$ python -q
>>> import numpy as np
>>> from numpy import linalg as LA
>>> np.set_printoptions(suppress=True, linewidth=120)
>>> E = np.load("sample14.npy")
>>> E
array([[-34,  -3],
       [ -4,  71]])
>>> rng = np.random.default_rng(330)
>>> z = rng.permutation(2)
>>> z
array([0, 1])
>>> B = E[z][:, z]
>>> B
array([[-34,  -3],
       [ -4,  71]])
>>> np.allclose(B, E)
True
>>> np.diag(B)
array([-34,  71])
>>> np.round(np.sort(np.abs(LA.eigvals(B))), 4)
array([34.1142, 71.1142])
>>> x0 = np.array([-5, -9])
>>> y = E @ x0
>>> y
array([ 197, -619])
>>> np.round(LA.solve(E, y + E[:, 1]), 4)
array([-5., -8.])
>>> print(np.round(LA.solve(E, y), 4))
[-5. -9.]
>>> A = np.load("w.npy")
>>> A
array([[ -1,  -7,   9],
       [  2,  -5,   9],
       [  7,   9,  -8],
       [ -7,   8, -18]])
>>> x0 = np.array([0, -1, 0])
>>> y = A @ x0
>>> coef, lr = np.zeros(3), 1 / LA.norm(A, 2) ** 2
>>> for i in range(40):
...     coef -= lr * A.T @ (A @ coef - y)
...     if i % 10 == 0: print(i, round(LA.norm(A @ coef - y), 4))
... 
0 3.7227
10 0.7495
20 0.3205
30 0.2942
>>> coef.round(4)
array([-0.3123, -0.4337,  0.3786])
>>> m1 = np.load("m.npy")
>>> print(m1)
[[-3.  1.  0.]
 [ 0. -3.  1.]
 [ 0.  0. -3.]]
>>> def softmax(z):
...     e = np.exp(z - z.max(axis=-1, keepdims=True))
...     return e / e.sum(axis=-1, keepdims=True)
... 
>>> np.round(softmax(m1[1] + -1), 4)
array([0.2654, 0.0132, 0.7214])
>>> print(np.round(softmax(m1[1]), 4))
[0.2654 0.0132 0.7214]
>>> S = m1 @ m1.T / np.sqrt(3)
>>> np.round(softmax(S)[1] @ m1, 4)
array([-0.0016, -2.9962,  0.9973])
>>> vals, V = LA.eig(m1)
>>> vals
array([-3., -3., -3.])
>>> print(np.round(np.sort(LA.eigvals(m1 @ m1)), 4))
[9. 9. 9.]
>>> np.prod(vals)
np.float64(-27.0)
>>> feats = np.loadtxt("data.csv", delimiter=",")
>>> feats
array([[0.4   , 0.6   ],
       [0.6667, 0.3333]])
>>> # rows sum to 1
>>> W1 = np.array([[1, 1, 1, 2, 3, 2], [1, 2, 1, 1, 3, 2]])
>>> coef = np.array([3, 1, 1, 1, 0, 1])
>>> H = np.maximum(feats @ W1 + coef, 0)
>>> (H > 0).mean(axis=0)
array([1., 1., 1., 1., 1., 1.])
>>> basis = np.array([[-1, 0, -2],
...     [0, 0, -1],
...     [3, 2, 2],
...     [2, 3, 0],
...     [-1, -2, 2],
...     [-2, 3, -1]])
>>> (H @ basis).round(6).argmax(axis=1)
array([1, 1])
>>> np.round(H @ basis, 4)
array([[-2.2   , 14.2   , -3.6   ],
       [-1.6666, 15.0001, -3.3333]])
>>> K = np.load("arr.npy")
>>> print(K)
[[-3  3  3 -2]
 [ 2  1 -2 -1]
 [-2  3  1  2]
 [ 3 -3  1 -1]]
>>> B = np.array([[1, -1], [-5, 3], [-7, -7], [2, 7]])
>>> np.einsum("ij,ij->i", K, K)
array([31, 10, 18, 20])
>>> print(B.T @ K.T)
[[-43   9 -20   9]
 [-23   8  18 -26]]
>>> np.einsum("ik,kj->ji", K, B)
array([[-43,   9, -20,   9],
       [-23,   8,  18, -26]])
>>> np.vstack([K, B.T]).shape
(6, 4)
>>> z = rng.permutation(4)
>>> z
array([2, 3, 1, 0])
>>> B = K[z][:, z]
>>> print(B)
[[ 1  2  3 -2]
 [ 1 -1 -3  3]
 [-2 -1  1  2]
 [ 3 -2  3 -3]]
>>> np.diag(B)
array([ 1, -1,  1, -3])
>>> np.round(np.sort(np.abs(LA.eigvals(B))), 4)
array([2.2839, 2.2839, 4.8164, 4.8164])
>>> J = np.loadtxt("run3.csv", delimiter=",")
>>> J.round(4)
array([[0.4737, 0.2632, 0.2632],
       [0.1111, 0.6667, 0.2222],
       [0.1667, 0.4444, 0.3889]])
>>> # rows sum to 1
>>> B = LA.inv(J)
>>> np.round(J @ B, 4) + 0
array([[1., 0., 0.],
       [0., 1., 0.],
       [0., 0., 1.]])
>>> np.round(LA.inv(B), 4)
array([[0.4737, 0.2632, 0.2632],
       [0.1111, 0.6667, 0.2222],
       [0.1667, 0.4444, 0.3889]])
>>> f = np.array([-3, 2, -2])
>>> v = np.array([2, 2, 3])
>>> data = np.outer(f, v)
>>> data
array([[-6, -6, -9],
       [ 4,  4,  6],
       [-4, -4, -6]])
>>> # columns 0 and 1 are equal
>>> LA.cond(data) > 100
np.True_
>>> np.round(LA.norm(data, 2) / LA.norm(data), 4)
np.float64(1.0)
>>> LA.matrix_rank(data, rtol=0.1)
np.int64(1)
>>> [round(float(x), 4) for x in LA.svd(data, compute_uv=False)[:3]]
[17.0, 0.0, 0.0]
